% ipython --no-banner

In [1]: import numpy as np

In [2]: import numpy.linalg as la

In [3]: np.set_printoptions(suppress=True, linewidth=100)

In [4]: feats = np.loadtxt("sample11.csv", delimiter=",")

In [5]: print(feats)
[[0.1 5.  7.  3.  6.  1. ]
 [2.  3.1 5.  8.  7.  9. ]
 [0.  0.  4.1 5.  3.  5. ]
 [5.  3.  3.  5.1 5.  6. ]
 [4.  0.  5.  4.  6.1 0. ]
 [0.  5.  7.  3.  6.  1.1]]

In [6]: print(feats[0] @ feats[1])
125.7

In [7]: print(la.norm(feats, axis=1).argmax())
1

In [8]: print(np.round(la.norm(feats, 1), 1), round(la.norm(feats, np.inf), 1))
33.1 34.1

In [9]: print(np.round(la.norm(feats[0], 1), 1), np.round(la.norm(feats[0], np.inf), 1))
22.1 7.0

In [10]: print(np.round(la.norm(feats, axis=1), 1))
[11.  15.3  8.7 11.4  9.7 11. ]

In [11]: print(np.round(la.norm(feats, axis=0), 1))
[ 6.7  8.3 13.2 12.2 13.9 12. ]

In [12]: print(round(la.norm(feats, 2), 1))
25.5

In [13]: print(round(float(la.norm(feats, "nuc")), 1))
44.6

In [14]: x = np.array([-5, -4, 1, -4, 1, -2])

In [15]: y = feats @ x

In [16]: print(y)
[-21.5 -60.4 -22.9 -61.4 -24.9 -21.2]

In [17]: print(np.round(la.solve(feats, feats[:, 0]), 1) + 0)
[1. 0. 0. 0. 0. 0.]

In [18]: print(np.round(la.solve(feats, y + feats[:, 5]), 1))
[-5. -4.  1. -4.  1. -1.]

In [19]: print(np.round(la.solve(feats.T, feats[5]), 1) + 0)
[0. 0. 0. 0. 0. 1.]

In [20]: left, sigma, VT = la.svd(feats)

In [21]: print(sigma.round(1) + 0)
[25.5  8.9  5.4  3.8  1.   0. ]

In [22]: Y = left[:, :5] @ np.diag(sigma[:5]) @ VT[:5]

In [23]: print(round(np.abs(feats - Y).max(), 1))
0.0

In [24]: print(Y.round(1) + 0)
[[0.1 5.  7.  3.  6.  1. ]
 [2.  3.1 5.  8.  7.  9. ]
 [0.  0.  4.1 5.  3.  5. ]
 [5.  3.  3.  5.1 5.  6. ]
 [4.  0.  5.  4.  6.1 0. ]
 [0.  5.  7.  3.  6.  1.1]]

In [25]: print(la.matrix_rank(Y))
5

In [26]: print(round(float(la.norm(feats - Y, 2)), 1), round(sigma[5], 1))
0.0 0.0

In [27]: r0 = np.array([2, -1])

In [28]: print(np.round(np.correlate(feats[3], feats[5], "full"), 1))
[  5.5  33.3  36.3  67.6  91.1  87.9 101.7  78.5  67.   30.    0. ]

In [29]: print(np.round(np.convolve(feats[3], r0), 1))
[10.   1.   3.   7.2  4.9  7.  -6. ]

In [30]: print(np.cross(feats[3, :3], feats[5, :3]))
[  6. -35.  25.]

In [31]: Y = np.array([[-6, 8, -4],
    ...:     [2, -8, 9],
    ...:     [8, -2, 0],
    ...:     [9, -8, -7],
    ...:     [5, -3, -6],
    ...:     [-7, -1, 9]])

In [32]: print(la.matrix_rank(np.vstack([feats, Y.T])))
6

In [33]: print(np.round(np.einsum("ij,ij->i", feats, feats), 1))
[120.  232.6  75.8 130.   94.2 120.2]

In [34]: print(np.vstack([feats, Y.T]).shape)
(9, 6)

In [35]: print(la.matrix_rank(feats @ Y))
3

In [36]: X = np.loadtxt("data.csv", delimiter=",")

In [37]: print(X)
[[  0.  -4.   0.  -1.   3.  -1.  -1.  -3.   0.   3.]
 [ -7.  -3.   2.   5.  -2.  -3.  -4.   6.  -6.  -3.]
 [ -6.  -5.  -3.  -3.   2.   1.  -3.  -1.  -1.   0.]
 [ -1.  -8.  -5.  -3.   1.  -8.  -5.   2.  -5.   2.]
 [ -7.  -5.  -6.   3.   6.  -5.  -2.   2.  -2.   7.]
 [ -3.  -5.  -3.  -7.   5.  -1.  -6.  -5.   0.   2.]
 [  0.  -1.  -3.  -1.  -1.  -6.  -4.   4.  -3.   1.]
 [  2.   1.  -1.  -6.   2.  -5.  -4.   0.  -1.   0.]
 [ -5.  -6.  -3.   4.   4.  -5.  -5.   3.  -5.   6.]
 [ -4.  -1.   0.   2.  -4.  -3.  -3.   4.  -3.  -5.]
 [ -2.  -3.  -2.  -2.   2.   0.  -3.  -1.  -3.  -3.]
 [  2.   1.  -1.  -6.   2.  -5.  -4.   0.  -1.   0.]
 [-13.  -9.   0.   3.   4.   2.  -9.  -1.  -6.  -2.]
 [ -6.  -1.   2.   0.  -3.   1.  -5.   1.  -1.  -4.]
 [ -9.  -3.  -1.   0.  -1.  -1.  -6.   2.  -2.  -3.]
 [  2.  -1.   3.   1.  -2.   0.  -3.   1.  -3.  -1.]
 [  4.  -2.   5.  -2.  -2.  -2.  -4.   1.  -4.  -1.]
 [ -9.  -2.  -3.  -2.   5.   0. -11.  -4.  -1.  -2.]
 [  0.   2.   4.  -3.   0.  -6. -13.   2.  -6.  -5.]
 [  1.  -4.   1.   0.  -3.  -1.  -3.   2.  -5.  -3.]
 [ -1.   0.   0.  -1.   3.   1.  -3.  -2.  -1.  -1.]
 [ -2.  -6.   2.  -1.   1.  -3.  -2.   3.  -6.   0.]
 [ -4.  -9.   1.   5.   2.   0.  -4.   1.  -7.   2.]
 [ -1.  -4.   2.  -6.   0.   1.  -3.  -2.  -1.  -1.]
 [ -6.  -7.  -3.   3.   0.  -4.   1.   6.  -5.   2.]
 [ -3.   2.   2.   3.  -3.  -2.  -3.   3.  -1.  -3.]
 [ -3.  -6.   0.  -1.  -3.   0.  -3.   2.  -3.   0.]
 [  2.  -1.   3.   1.  -2.   0.  -3.   1.  -3.  -1.]]

In [38]: cen = X - X.mean(axis=0)

In [39]: left, sigma, VT = la.svd(cen, full_matrices=False)

In [40]: print(np.round(VT[0] * np.sign(VT[0, np.abs(VT[0]).argmax()]), 1) + 0)
[ 0.6  0.5  0.3 -0.3 -0.3  0.   0.   0.   0.1 -0.3]

In [41]: print(np.round(sigma ** 2 / (sigma ** 2).sum(), 1) + 0)
[0.3 0.2 0.2 0.1 0.1 0.1 0.  0.  0.  0. ]

In [42]: print(round(float((sigma ** 2).sum() ** 2 / (sigma ** 4).sum()), 1))
4.8

In [43]: print(sigma.round(1))
[27.3 23.6 21.1 16.1 13.4 11.   5.6  5.5  3.   0.2]

In [44]: print(np.abs(VT[0]).argmax())
0

In [45]: print((np.sign(left[:, 0]) == np.sign(left[0, 0])).astype(int))
[1 0 0 0 0 0 1 1 0 1 1 1 0 1 0 1 1 0 1 1 1 0 0 1 0 1 0 1]

In [46]: cen = X - X.mean(axis=0)

In [47]: V = la.svd(cen)[2][:9]

In [48]: Y = cen - cen @ V.T @ V

In [49]: print(np.round((cen @ V.T).std(axis=0), 1))
[5.2 4.5 4.  3.1 2.5 2.1 1.1 1.  0.6]

In [50]: print(round(float(la.norm(Y) / la.norm(cen)), 1))
0.0

In [51]: print(np.round(Y.std(axis=0), 1) + 0)
[0. 0. 0. 0. 0. 0. 0. 0. 0. 0.]

In [52]: print(np.round(np.cov(cen @ V.T, rowvar=False), 1) + 0)
[[27.7  0.   0.   0.   0.   0.   0.   0.   0. ]
 [ 0.  20.7  0.   0.   0.   0.   0.   0.   0. ]
 [ 0.   0.  16.4  0.   0.   0.   0.   0.   0. ]
 [ 0.   0.   0.   9.7  0.   0.   0.   0.   0. ]
 [ 0.   0.   0.   0.   6.6  0.   0.   0.   0. ]
 [ 0.   0.   0.   0.   0.   4.5  0.   0.   0. ]
 [ 0.   0.   0.   0.   0.   0.   1.2  0.   0. ]
 [ 0.   0.   0.   0.   0.   0.   0.   1.1  0. ]
 [ 0.   0.   0.   0.   0.   0.   0.   0.   0.3]]

In [53]: print(np.round(np.diag(V.T @ V), 1))
[0.9 0.9 1.  1.  0.9 1.  1.  0.7 0.7 0.9]

In [54]: labels = X[:, 9] > np.median(X[:, 9])

In [55]: r0 = X[labels].mean(axis=0) - X[~labels].mean(axis=0)

In [56]: print(r0.round(1))
[ 0.5 -2.6 -3.1 -1.   2.4 -2.4  1.8  0.2  0.1  4.5]

In [57]: x = np.array([1, -5, -5, 3, -5, 0, 5, -4, 2, -2])

In [58]: y = X @ x

In [59]: b, lr = np.zeros(10), 1 / la.norm(X, 2) ** 2

In [60]: for i in range(250):
    ...:     b -= lr * X.T @ (X @ b - y)
    ...:     if i % 50 == 0: print(i, round(la.norm(X @ b - y), 1))
    ...: 
0 110.7
50 19.4
100 11.3
150 7.6
200 5.6

In [61]: print(np.round(la.cond(X), 1))
185.4

In [62]: K = np.load("block15.npy")

In [63]: print(K)
[[ 6. -6.  7. -7.  1.  0.]
 [-4.  6. -5.  3.  2.  1.]
 [-9. -5.  4.  1.  3. -2.]
 [ 2.  7. -6. -1.  3.  0.]
 [ 0.  0.  0.  0.  5.  0.]
 [ 0.  0.  0.  0. -3.  3.]]

In [64]: q, R = la.qr(K)

In [65]: print(np.round(q.T @ q, 1) + 0)
[[1. 0. 0. 0. 0. 0.]
 [0. 1. 0. 0. 0. 0.]
 [0. 0. 1. 0. 0. 0.]
 [0. 0. 0. 1. 0. 0.]
 [0. 0. 0. 0. 1. 0.]
 [0. 0. 0. 0. 0. 1.]]

In [66]: print(np.round(np.abs(np.diag(R)), 1))
[11.7 12.1  1.3  2.4  5.8  2.6]

In [67]: print(np.round(q @ R, 1) + 0)
[[ 6. -6.  7. -7.  1.  0.]
 [-4.  6. -5.  3.  2.  1.]
 [-9. -5.  4.  1.  3. -2.]
 [ 2.  7. -6. -1.  3.  0.]
 [ 0.  0.  0.  0.  5.  0.]
 [ 0.  0.  0.  0. -3.  3.]]

In [68]: print(np.allclose(R.T @ R, K.T @ K))
True

In [69]: print(np.trace(q @ q.T))
6.0

In [70]: m1 = np.load("arr.npy")

In [71]: print(m1)
[[-7  0  0  7  0  0 -3  0  0]
 [ 0 -3 -7  0  9  0  0 -5  3]
 [ 0  6 -9  0 -5  0  0 -6 -7]
 [ 7  0  0 -2  0  0 -4  0  0]
 [ 0  0  6  0  1  0  0 -5 -1]
 [ 0  0  0  0  0  7  0  0  0]
 [-9  0  0  4  0  0 -9  0  0]
 [ 0  8  8  0 -1  0  0 -5  7]
 [ 0 -1 -9  0 -1  0  0 -5 -5]]

In [72]: print((m1 != 0).astype(int))
[[1 0 0 1 0 0 1 0 0]
 [0 1 1 0 1 0 0 1 1]
 [0 1 1 0 1 0 0 1 1]
 [1 0 0 1 0 0 1 0 0]
 [0 0 1 0 1 0 0 1 1]
 [0 0 0 0 0 1 0 0 0]
 [1 0 0 1 0 0 1 0 0]
 [0 1 1 0 1 0 0 1 1]
 [0 1 1 0 1 0 0 1 1]]

In [73]: print((la.matrix_power((m1 != 0) + (m1.T != 0) + np.eye(9), 9) > 0).astype(int))
[[1 0 0 1 0 0 1 0 0]
 [0 1 1 0 1 0 0 1 1]
 [0 1 1 0 1 0 0 1 1]
 [1 0 0 1 0 0 1 0 0]
 [0 1 1 0 1 0 0 1 1]
 [0 0 0 0 0 1 0 0 0]
 [1 0 0 1 0 0 1 0 0]
 [0 1 1 0 1 0 0 1 1]
 [0 1 1 0 1 0 0 1 1]]

In [74]: print(np.round(np.sort(la.eigvals(m1).real), 1))
[-12.4 -10.5 -10.5  -9.3  -1.1  -1.1   2.2   3.7   7. ]

In [75]: Y = m1 / np.sqrt((m1 ** 2).mean(axis=1, keepdims=True))

In [76]: print(la.matrix_rank(Y) == la.matrix_rank(m1))
True

In [77]: print(la.matrix_rank(m1 - m1.mean(axis=1, keepdims=True)))
8

In [78]: print(np.round(la.norm(Y, axis=1), 1))
[3. 3. 3. 3. 3. 3. 3. 3. 3.]

In [79]: print(Y[8].round(1))
[ 0.  -0.3 -2.3  0.  -0.3  0.   0.  -1.3 -1.3]

In [80]: print(np.round(m1 - m1.mean(axis=1, keepdims=True), 1))
[[-6.7  0.3  0.3  7.3  0.3  0.3 -2.7  0.3  0.3]
 [ 0.3 -2.7 -6.7  0.3  9.3  0.3  0.3 -4.7  3.3]
 [ 2.3  8.3 -6.7  2.3 -2.7  2.3  2.3 -3.7 -4.7]
 [ 6.9 -0.1 -0.1 -2.1 -0.1 -0.1 -4.1 -0.1 -0.1]
 [-0.1 -0.1  5.9 -0.1  0.9 -0.1 -0.1 -5.1 -1.1]
 [-0.8 -0.8 -0.8 -0.8 -0.8  6.2 -0.8 -0.8 -0.8]
 [-7.4  1.6  1.6  5.6  1.6  1.6 -7.4  1.6  1.6]
 [-1.9  6.1  6.1 -1.9 -2.9 -1.9 -1.9 -6.9  5.1]
 [ 2.3  1.3 -6.7  2.3  1.3  2.3  2.3 -2.7 -2.7]]

In [81]: A = np.loadtxt("dump.csv", delimiter=",")

In [82]: print(A)
[[-0.1  1.  -0.6 -0.5  1.8  0.4  0.3 -0.5 -0.2  1.2  0.7 -1.3]
 [ 0.3  0.8 -1.5 -0.4 -1.6  0.5 -1.   1.1 -0.3 -0.4  0.5  0.6]
 [ 2.1  1.5  0.  -0.4 -0.8  0.   0.7 -0.2  0.6  0.   0.3 -0.6]
 [-0.9 -0.1 -1.5  0.2  0.5 -0.2  1.3 -1.8 -0.3  0.5  0.4 -0.6]
 [-0.4 -1.1  0.9 -2.1  0.   0.4 -0.6  0.8  0.   0.5  0.8  0.6]
 [-1.   0.6 -0.3  0.1 -0.3  1.2 -1.4  1.4 -0.2  0.  -1.2 -0.8]
 [-1.7  0.5  0.1 -1.  -0.2  0.5 -0.8  1.   0.   0.2 -0.4  1.6]
 [-1.4  0.1 -2.1  0.   0.  -0.5 -0.7 -1.2 -0.3  0.5  0.3  0.1]
 [-1.3 -0.9 -1.  -1.2  1.2  0.6 -0.3  0.1  1.   0.4 -0.3 -0.9]
 [-1.3  0.5 -0.3  0.1 -0.5  0.5  0.1 -0.1  1.  -0.1 -2.3  0.3]
 [ 0.   1.4 -0.3  0.1  0.5 -0.5  1.2  1.   1.4 -0.7  1.   0.8]
 [ 0.5  0.8  0.6  0.6  1.5  0.9 -0.1 -1.1 -0.2 -0.9 -1.4  0.1]
 [-0.1 -1.5 -0.7 -1.1 -0.2  1.2 -0.5 -0.5  1.7  0.2 -0.2  0.1]
 [ 1.2  0.6 -0.1 -1.   0.7 -0.6  0.1  0.  -1.5 -0.1  1.7 -0.2]
 [ 0.8 -0.9 -1.1  0.6 -0.8  1.9  1.   0.3 -0.1  0.  -0.7 -0.6]
 [ 1.   1.7  0.2 -1.3  0.6 -1.2 -0.1  0.4  0.2  0.2 -0.9  0.5]
 [-0.6  0.3  1.5 -1.3 -0.4  0.   0.   1.8  0.9 -0.5 -0.4  0. ]
 [ 0.1 -0.8  0.1  1.7  0.3 -1.2 -0.6 -0.3  0.3  1.1 -1.4  0.5]
 [ 0.7  0.2 -1.  -1.  -0.8  0.3  1.7  0.9 -0.4 -1.3  0.2 -0.5]
 [-0.4 -0.8 -0.8 -0.2  0.  -0.3  2.  -1.  -0.9  0.6  1.   0.4]
 [ 1.4 -1.3  0.3 -0.8  0.6 -0.2  0.8  0.2 -0.7  0.4  1.7 -0.1]
 [-0.2 -0.8  0.9  1.2  0.1  0.2 -0.2 -0.2  0.  -0.9 -2.2  0.6]
 [ 0.8 -0.6 -1.7  0.2 -0.4 -1.1 -0.6  1.1  1.1 -0.1  0.8 -0.1]
 [-0.9 -0.3  0.7  0.2  0.9  0.7  0.2 -0.7 -1.8  0.8 -1.2 -0.7]
 [ 1.2  0.9  1.5 -1.3  0.4 -1.4 -0.4 -0.5  0.   0.6  0.  -0.2]
 [ 0.3 -1.4  0.5 -1.1  0.6 -0.4 -0.9  1.3  0.5  1.1  0.8  0.3]
 [-0.6  0.4  0.6 -1.8  0.5  1.4 -0.3 -1.1 -0.2 -0.6 -0.6 -0.9]
 [ 0.2 -0.5  0.4 -0.5 -0.1 -1.3  0.6 -0.9  1.4 -0.9  0.   1.6]
 [ 0.  -0.6  2.   0.4  0.1  0.  -0.7 -0.1 -1.  -0.8 -1.4  0.6]
 [-0.1  0.9  0.2  0.5 -0.6 -0.7  0.4  0.5 -1.9 -1.7 -0.1 -0.3]
 [ 0.3 -0.3  0.4  0.  -0.3 -0.9 -1.  -1.6  0.3  0.8 -1.7 -0.8]
 [ 0.3  0.3 -0.6 -0.5 -0.7 -1.9  0.5 -0.8  1.2  0.4  0.9  0.8]
 [-0.9  1.  -0.8 -0.7 -0.1  0.4  0.5 -0.4 -0.8  1.8  0.8 -0.9]
 [-0.5  0.7  0.4  0.5 -1.3  1.3  0.5 -0.5 -1.7  0.4 -0.3  1. ]
 [ 0.7 -0.3 -1.4 -0.1  0.3  0.2  1.7  0.1  0.8  0.2  1.6  0.5]
 [ 0.9 -1.1 -0.6 -0.4  0.1 -1.  -1.3  0.5 -0.7  0.5  1.3 -0.8]
 [-0.7 -0.6  0.7 -0.6  1.4  0.2  0.1  0.1 -1.1  0.  -1.9 -0.5]]

In [83]: hat = A @ la.solve(A.T @ A, A.T)

In [84]: print(round(np.trace(hat), 1))
12.0

In [85]: print(np.round(hat @ A[:, 1], 1))
[ 1.   0.8  1.5 -0.1 -1.1  0.6  0.5  0.1 -0.9  0.5  1.4  0.8 -1.5  0.6 -0.9  1.7  0.3 -0.8  0.2
 -0.8 -1.3 -0.8 -0.6 -0.3  0.9 -1.4  0.4 -0.5 -0.6  0.9 -0.3  0.3  1.   0.7 -0.3 -1.1 -0.6]

In [86]: print(np.allclose(hat @ hat, hat))
True

In [87]: print(np.round(la.eigvalsh(hat), 1) + 0)
[0. 0. 0. 0. 0. 0. 0. 0. 0. 0. 0. 0. 0. 0. 0. 0. 0. 0. 0. 0. 0. 0. 0. 0. 0. 1. 1. 1. 1. 1. 1. 1. 1.
 1. 1. 1. 1.]
